% python3 -q
>>> import numpy as np
>>> from numpy import linalg as LA
>>> np.set_printoptions(precision=2, suppress=True, linewidth=120, legacy="1.25")
>>> def rd(a):
...     return np.round(a, 2) + 0
... 
>>> M = np.array([[2, 0, 0, 0, 0, 0, 0],
...     [0, 3, 0, 0, 0, 0, 0],
...     [0, 0, 1, 0, 0, 0, 0],
...     [0, 0, 0, 1, 0, 0, 0],
...     [0, 0, 0, 0, 3, 0, 0],
...     [0, 0, 0, 0, 0, 2, 0],
...     [0, 0, 0, 0, 0, 0, 0]])
>>> # rank 6
>>> r = LA.matrix_rank(M)
>>> r
6
>>> ns = LA.svd(M)[2][r:].T
>>> ns[:, 0] / ns[np.abs(ns[:, 0]).round(6).argmax(), 0]
array([0., 0., 0., 0., 0., 0., 1.])
>>> [int(LA.matrix_rank(M[:, :j + 1])) for j in range(7)]
[1, 2, 3, 4, 5, 6, 6]
>>> M @ ns
array([[0.],
       [0.],
       [0.],
       [0.],
       [0.],
       [0.],
       [0.]])
>>> C2 = M.T @ M
>>> LA.matrix_rank(C2)
6
>>> rd(LA.svd(M, compute_uv=False) ** 2)
array([9., 9., 4., 4., 1., 1., 0.])
>>> np.allclose(C2, C2.T)
True
>>> rd(LA.eigvalsh(C2)[::-1])
array([9., 9., 4., 4., 1., 1., 0.])
>>> np.diag(C2)
array([4, 9, 1, 1, 9, 4, 0])
>>> np.allclose(M[:-1].T @ LA.lstsq(M[:-1].T, M[-1])[0], M[-1])
True
>>> np.abs(np.diag(LA.qr(M)[1])) > 1e-9
array([ True,  True,  True,  True,  True,  True, False])
>>> rd(np.trace(LA.pinv(M) @ M))
6.0
>>> W0 = np.array([[-0.3, -0.6, 0.4, -1.6, 0.7, 0.3],
...     [-0.7, -0.1, -0.2, 0.1, -0.7, 1.7],
...     [2.7, -0.6, -0.4, 0.4, 0.1, 1.3],
...     [-0.2, 1.1, -0.8, 0.7, 0.9, -0.8],
...     [0.4, -0.1, 2.3, -1.4, 0.9, -0.7],
...     [0.6, -0.7, 0.1, 0.3, 0.8, -0.5],
...     [0.2, -0.7, 0.7, -0.7, -0.3, 1.3]])
>>> M @ M
array([[4, 0, 0, 0, 0, 0, 0],
       [0, 9, 0, 0, 0, 0, 0],
       [0, 0, 1, 0, 0, 0, 0],
       [0, 0, 0, 1, 0, 0, 0],
       [0, 0, 0, 0, 9, 0, 0],
       [0, 0, 0, 0, 0, 4, 0],
       [0, 0, 0, 0, 0, 0, 0]])
>>> M2 = np.c_[W0[:, :4] @ np.array([[1, 1, 2, 2], [2, 2, 0, 1], [1, 2, 1, 0], [0, 0, 2, 2]]), np.array([0, 1, 0, 1, 2, 0, 1])]
>>> rd(M2)
array([[-1.1, -0.7, -3.4, -4.4,  0. ],
       [-1.1, -1.3, -1.4, -1.3,  1. ],
       [ 1.1,  0.7,  5.8,  5.6,  0. ],
       [ 1.2,  0.4,  0.2,  2.1,  1. ],
       [ 2.5,  4.8,  0.3, -2.1,  2. ],
       [-0.7, -0.6,  1.9,  1.1,  0. ],
       [-0.5,  0.2, -0.3, -1.7,  1. ]])
>>> rd(LA.norm(M2 - W0 @ LA.lstsq(W0, M2)[0], axis=0))
array([0.  , 0.  , 0.  , 0.  , 0.25])
>>> LA.matrix_rank(M2)
5
>>> P = W0 @ LA.solve(W0.T @ W0, W0.T)
>>> rd(np.diag(P))
array([0.98, 0.8 , 0.98, 0.93, 0.97, 1.  , 0.35])
>>> m1 = np.loadtxt("data.csv", delimiter=",")
>>> rd(m1)
array([[0.03, 0.12, 0.14],
       [0.12, 0.42, 0.48],
       [0.14, 0.48, 0.55]])
>>> # symmetric
>>> Uu, sv, vt = LA.svd(m1)
>>> vecs = vt[:(sv > 1e-8).sum()]
>>> rng = np.random.default_rng(16558)
>>> x = m1[1] + 5 * m1[0] + rng.integers(2) * np.eye(3)[1]
>>> rd(x)
array([0.29, 2.02, 1.16])
>>> LA.matrix_rank(np.vstack([m1, x]))
2
>>> rd(vecs.T @ vecs)
array([[0.03, 0.12, 0.14],
       [0.12, 0.42, 0.48],
       [0.14, 0.48, 0.55]])
>>> rd(LA.norm(x - vecs.T @ vecs @ x))
0.76
